$ python -q
>>> import numpy as np
>>> np.set_printoptions(suppress=True, linewidth=100)
>>> def tidy(a):
...     return np.round(a, 2) + 0
... 
>>> m1 = np.load("out19.npy")
>>> m1
array([[1, 0],
       [6, 1]])
>>> m1.reshape(2, -1)
array([[1, 0],
       [6, 1]])
>>> m1.reshape(-1, 2)
array([[1, 0],
       [6, 1]])
>>> m1.reshape(2, 3)
Traceback (most recent call last):
  File "<python-input-7>", line 1, in <module>
    m1.reshape(2, 3)
    ~~~~~~~~~~^^^^^^
ValueError: cannot reshape array of size 4 into shape (2,3)
>>> T = m1.reshape(2, 2, -1)
>>> T.shape
(2, 2, 1)
>>> np.einsum("ihd,ihd->ih", T, T)
array([[ 1,  0],
       [36,  1]])
>>> np.swapaxes(T, 1, 2)[0]
array([[1, 0]])
>>> T.transpose(1, 0, 2)
array([[[1],
        [6]],

       [[0],
        [1]]])
>>> vec = np.array([3, 0])
>>> h = np.maximum(m1 @ vec, 0)
>>> np.flatnonzero(h > 1e-9)
array([0, 1])
>>> tidy(np.tanh(m1 @ vec))
array([1., 1.])
>>> np.maximum(m1 @ vec, 0) - np.maximum(-m1 @ vec, 0)
array([ 3, 18])
>>> np.allclose(m1 @ m1.T, m1.T @ m1)
False
>>> m1 @ m1
array([[ 1,  0],
       [12,  1]])
>>> np.allclose(m1, m1.T)
False
>>> (m1 + m1.T) / 2
array([[1., 3.],
       [3., 1.]])
>>> (m1 - m1.T) / 2
array([[ 0., -3.],
       [ 3.,  0.]])
>>> np.linalg.matrix_power(m1, 4)
array([[ 1,  0],
       [24,  1]])
>>> O, V = np.linalg.qr(m1[:, :1])[0], np.linalg.qr(m1[:, 1:])[0]
>>> s = np.linalg.svd(O.T @ V, compute_uv=False)
>>> (s > 0.9).sum()
np.int64(1)
>>> tidy(np.linalg.norm(O @ O.T - V @ V.T, 2))
np.float64(0.16)
>>> O, Rm = np.linalg.qr(m1)
>>> tidy(O)
array([[-0.16, -0.99],
       [-0.99,  0.16]])
>>> tidy(Rm)
array([[-6.08, -0.99],
       [ 0.  ,  0.16]])
>>> O.shape, Rm.shape
((2, 2), (2, 2))
>>> C = np.array([[1.6, 0.7, -0.8]])
>>> rng = np.random.default_rng(72891)
>>> M = np.array([[-1], [3], [-3], [0], [-3], [2], [2], [-3], [0], [1], [3], [2], [-1]]) @ C + 0.3 * rng.normal(size=(13, 3))
>>> tidy(M)
array([[-1.19, -0.57,  0.88],
       [ 5.56,  2.59, -2.79],
       [-4.9 , -1.93,  2.36],
       [ 0.58, -0.09, -0.09],
       [-4.21, -1.84,  2.24],
       [ 3.65,  1.16, -1.12],
       [ 3.13,  1.41, -1.74],
       [-4.92, -1.9 ,  2.48],
       [ 0.46, -0.18, -0.41],
       [ 1.36,  0.22, -0.95],
       [ 5.75,  2.35, -2.16],
       [ 2.77,  1.61, -1.96],
       [-1.58, -0.61,  0.87]])
>>> vec = np.array([0, 2, -1])
>>> target = M @ vec
>>> tidy(np.linalg.lstsq(M, target)[0])
array([ 0.,  2., -1.])
>>> tidy(np.linalg.pinv(M) @ M)
array([[1., 0., 0.],
       [0., 1., 0.],
       [0., 0., 1.]])
>>> tidy(np.linalg.solve(M.T @ M, M.T @ target))
array([ 0.,  2., -1.])
>>> target = target + 0.05 * rng.normal(size=13)
>>> tidy(target)
array([-2.03,  7.95, -6.23, -0.07, -5.81,  3.49,  4.5 , -6.37,  0.02,  1.45,  6.9 ,  5.15, -2.08])
>>> coef, *_ = np.linalg.lstsq(M, target)
>>> tidy(coef)
array([ 0.05,  1.93, -0.95])
>>> [round(float(np.linalg.norm(np.linalg.solve(M.T @ M + lam * np.eye(3), M.T @ target))), 2) for lam in (0, 1, 10, 100)]
[2.15, 1.41, 1.08, 0.78]
>>> coef.round()
array([ 0.,  2., -1.])
>>> tidy(M.T @ (target - M @ coef))
array([0., 0., 0.])
